% python3 -q
>>> import numpy as np
>>> import numpy.linalg as la
>>> np.set_printoptions(precision=2, suppress=True, linewidth=100)
>>> W0 = np.load("out19.npy")
>>> W0
array([[ 1.  ,  0.  ,  0.  ,  0.  ],
       [ 0.  , -0.5 ,  0.87,  0.  ],
       [ 0.  , -0.87, -0.5 ,  0.  ],
       [ 0.  ,  0.  ,  0.  ,  1.  ]])
>>> # splits into 3 blocks
>>> print(round(float(la.det(W0.T)), 2))
1.0
>>> print(round(np.einsum("ij,ji->", W0, W0), 2))
1.0
>>> la.eigvals(W0)
array([-0.5+0.87j, -0.5-0.87j,  1. +0.j  ,  1. +0.j  ])
>>> print(round(float(la.det(W0[::-1])), 2))
1.0
>>> np.round(np.einsum("ii->", W0), 2)
np.float64(1.0)
>>> np.sort(np.abs(la.eigvals(W0)))
array([1., 1., 1., 1.])
>>> print((W0 + W0.T) / 2)
[[ 1.   0.   0.   0. ]
 [ 0.  -0.5  0.   0. ]
 [ 0.   0.  -0.5  0. ]
 [ 0.   0.   0.   1. ]]
>>> la.matrix_power(W0, 2)
array([[ 1.  ,  0.  ,  0.  ,  0.  ],
       [ 0.  , -0.5 , -0.87,  0.  ],
       [ 0.  ,  0.87, -0.5 ,  0.  ],
       [ 0.  ,  0.  ,  0.  ,  1.  ]])
>>> np.allclose(W0, W0.T)
False
>>> W0 @ W0
array([[ 1.  ,  0.  ,  0.  ,  0.  ],
       [ 0.  , -0.5 , -0.87,  0.  ],
       [ 0.  ,  0.87, -0.5 ,  0.  ],
       [ 0.  ,  0.  ,  0.  ,  1.  ]])
>>> x0 = np.array([2, 0, 0, 1])
>>> 4 - la.matrix_rank(W0 - np.eye(4), tol=1e-8)
np.int64(2)
>>> np.abs(la.eigvals(W0))
array([1., 1., 1., 1.])
>>> W0.T @ (W0 @ x0)
array([2., 0., 0., 1.])
>>> (la.matrix_power((W0 != 0) + (W0.T != 0) + np.eye(4), 4) > 0).astype(int)
array([[1, 0, 0, 0],
       [0, 1, 1, 0],
       [0, 1, 1, 0],
       [0, 0, 0, 1]])
>>> print(np.sort(la.eigvals(W0).real))
[-0.5 -0.5  1.   1. ]
>>> W0.mean(axis=0)
array([ 0.25, -0.34,  0.09,  0.25])
>>> np.count_nonzero(W0)
np.int64(6)
>>> np.abs(W0).max()
np.float64(1.0)
>>> W0.sum(axis=0)
array([ 1.  , -1.37,  0.37,  1.  ])
>>> feats = np.load("mat.npy")
>>> feats
array([[ 1,  2, -3, -3,  1],
       [-1, -3, -2, -2, -3],
       [ 0,  2,  3, -3, -1],
       [ 3, -3,  3,  0,  1],
       [ 3, -2, -3, -2,  1]])
>>> x0 = np.array([0, -1, 0, 2, 0])
>>> feats @ np.eye(5)[0]
array([ 1., -1.,  0.,  3.,  3.])
>>> print(la.norm(feats @ x0) <= la.norm(feats, 2) * la.norm(x0) + 1e-9)
True
>>> feats @ x0
array([-8, -1, -8,  3, -2])
>>> feats * x0
array([[ 0, -2,  0, -6,  0],
       [ 0,  3,  0, -4,  0],
       [ 0, -2,  0, -6,  0],
       [ 0,  3,  0,  0,  0],
       [ 0,  2,  0, -4,  0]])
